In [1]: import numpy as np

In [2]: np.set_printoptions(precision=2, suppress=True, linewidth=140)

In [3]: A = np.array([[-0.6, -0.7, -0.3],
   ...:     [-0.3, 0.9, -1.2],
   ...:     [-1.1, 0.7, -1.7],
   ...:     [0.5, 0.4, -1.3],
   ...:     [3.0, -3.5, -7.0],
   ...:     [-1.3, -0.8, 0.2],
   ...:     [-0.7, 1.1, -2.2],
   ...:     [-0.3, -0.2, -0.6],
   ...:     [0.8, 1.1, 0.4],
   ...:     [-0.5, 0.3, -1.2],
   ...:     [0.9, -0.3, 0.7],
   ...:     [0.1, 0.5, -1.9],
   ...:     [-1.4, -0.6, 0.7],
   ...:     [-1.6, 0.0, 0.3],
   ...:     [1.8, -1.0, 0.6],
   ...:     [-0.4, 0.7, -1.3],
   ...:     [-0.9, -0.1, -1.4],
   ...:     [-0.2, -0.3, -0.2]])

In [4]: np.round(np.linalg.norm(A, 1), 2), round(np.linalg.norm(A, np.inf), 2)
Out[4]: (np.float64(23.2), np.float64(13.5))

In [5]: np.round(np.linalg.norm(A) ** 2 / np.linalg.norm(A, 2) ** 2, 2)
Out[5]: np.float64(1.41)

In [6]: np.round(np.linalg.norm(A[5], 1), 2), np.round(np.linalg.norm(A[5], np.inf), 2)
Out[6]: (np.float64(2.3), np.float64(1.3))

In [7]: C2 = np.cov(A, rowvar=False)

In [8]: np.corrcoef(A.T)
Out[8]: 
array([[ 1.  , -0.53, -0.48],
       [-0.53,  1.  ,  0.46],
       [-0.48,  0.46,  1.  ]])

In [9]: np.median(A, axis=0)
Out[9]: array([-0.35, -0.05, -0.9 ])

In [10]: np.argsort(-A.std(axis=0).round(6), kind="stable")
Out[10]: array([2, 0, 1])

In [11]: np.polyfit(A[:, 1], A[:, 0], 1)
Out[11]: array([-0.58, -0.18])

In [12]: round(float(np.corrcoef(A[:, 1], A[:, 0])[0, 1]), 2)
Out[12]: -0.53

In [13]: A.std(axis=0)
Out[13]: array([1.14, 1.04, 1.73])

In [14]: np.linalg.eigvalsh(C2)[::-1]
Out[14]: array([4.02, 1.09, 0.58])

In [15]: C2
Out[15]: 
array([[ 1.38, -0.67, -1.01],
       [-0.67,  1.15,  0.88],
       [-1.01,  0.88,  3.17]])

In [16]: O, r_ = np.linalg.qr(C2)

In [17]: r_
Out[17]: 
array([[-1.83,  1.4 ,  2.82],
       [ 0.  , -0.75, -0.67],
       [ 0.  ,  0.  ,  1.85]])

In [18]: np.allclose(r_.T @ r_, C2.T @ C2)
Out[18]: True

In [19]: np.round(O.T @ O, 2) + 0
Out[19]: 
array([[1., 0., 0.],
       [0., 1., 0.],
       [0., 0., 1.]])

In [20]: np.trace(O @ O.T)
Out[20]: np.float64(3.0)

In [21]: O @ r_
Out[21]: 
array([[ 1.38, -0.67, -1.01],
       [-0.67,  1.15,  0.88],
       [-1.01,  0.88,  3.17]])

In [22]: O.shape, r_.shape
Out[22]: ((3, 3), (3, 3))

In [23]: W0 = np.array([[0.5, 0.5], [0.33, 0.67]])

In [24]: # row-stochastic, so 1 is an eigenvalue

In [25]: x0 = np.array([2, 1])

In [26]: target = W0 @ x0

In [27]: target
Out[27]: array([1.5 , 1.33])

In [28]: np.linalg.solve(W0.T, W0[1])
Out[28]: array([0., 1.])

In [29]: np.linalg.solve(W0, target + W0[:, 1])
Out[29]: array([2., 2.])

In [30]: np.linalg.solve(W0, target)
Out[30]: array([2., 1.])

In [31]: np.sort(np.abs(np.linalg.eigvals(W0)))[::-1]
Out[31]: array([1.  , 0.17])

In [32]: np.linalg.matrix_power(W0, 100)
Out[32]: 
array([[0.4, 0.6],
       [0.4, 0.6]])

In [33]: np.linalg.matrix_power(W0, 2)
Out[33]: 
array([[0.42, 0.58],
       [0.39, 0.61]])

In [34]: pr = np.eye(2)[0]

In [35]: for _ in range(3):
    ...:     pr = pr @ W0
    ...:     print(pr.round(2))
    ...: 
[0.5 0.5]
[0.42 0.58]
[0.4 0.6]

In [36]: f, g = W0[0], W0[1]

In [37]: f @ g
Out[37]: np.float64(0.5)

In [38]: f @ f
Out[38]: np.float64(0.5)

In [39]: pr = (f @ g) / (f @ f) * f

In [40]: g - pr
Out[40]: array([-0.17,  0.17])

In [41]: np.outer(f, g)
Out[41]: 
array([[0.17, 0.34],
       [0.17, 0.34]])

In [42]: W0.ravel(order="F")
Out[42]: array([0.5 , 0.33, 0.5 , 0.67])

In [43]: W0.reshape(-1, 2)
Out[43]: 
array([[0.5 , 0.5 ],
       [0.33, 0.67]])

In [44]: t3 = W0.reshape(2, 2, -1)

In [45]: t3.sum(axis=1)
Out[45]: 
array([[1.],
       [1.]])

In [46]: np.einsum("ihd,jhd->hij", t3, t3).shape
Out[46]: (2, 2, 2)

In [47]: t3.transpose(1, 0, 2)
Out[47]: 
array([[[0.5 ],
        [0.33]],

       [[0.5 ],
        [0.67]]])

In [48]: m1 = np.load("data.npy")

In [49]: m1
Out[49]: 
array([[ 0.14,  0.18, -0.29],
       [ 0.18,  0.96,  0.06],
       [-0.29,  0.06,  0.9 ]])

In [50]: m1.sum(axis=0)
Out[50]: array([0.03, 1.21, 0.67])

In [51]: np.count_nonzero(m1)
Out[51]: np.int64(9)

In [52]: m1 - m1[0]
Out[52]: 
array([[ 0.  ,  0.  ,  0.  ],
       [ 0.05,  0.78,  0.35],
       [-0.43, -0.12,  1.19]])

In [53]: np.diff(m1, axis=0)
Out[53]: 
array([[ 0.05,  0.78,  0.35],
       [-0.48, -0.9 ,  0.84]])

In [54]: m1[:, 3]
Traceback (most recent call last):
  Cell In[54], line 1
    m1[:, 3]
IndexError: index 3 is out of bounds for axis 1 with size 3


In [55]: m1.mean(axis=0)
Out[55]: array([0.01, 0.4 , 0.22])

In [56]: np.zeros(3, 3)
Traceback (most recent call last):
  Cell In[56], line 1
    np.zeros(3, 3)
TypeError: Cannot interpret '3' as a data type
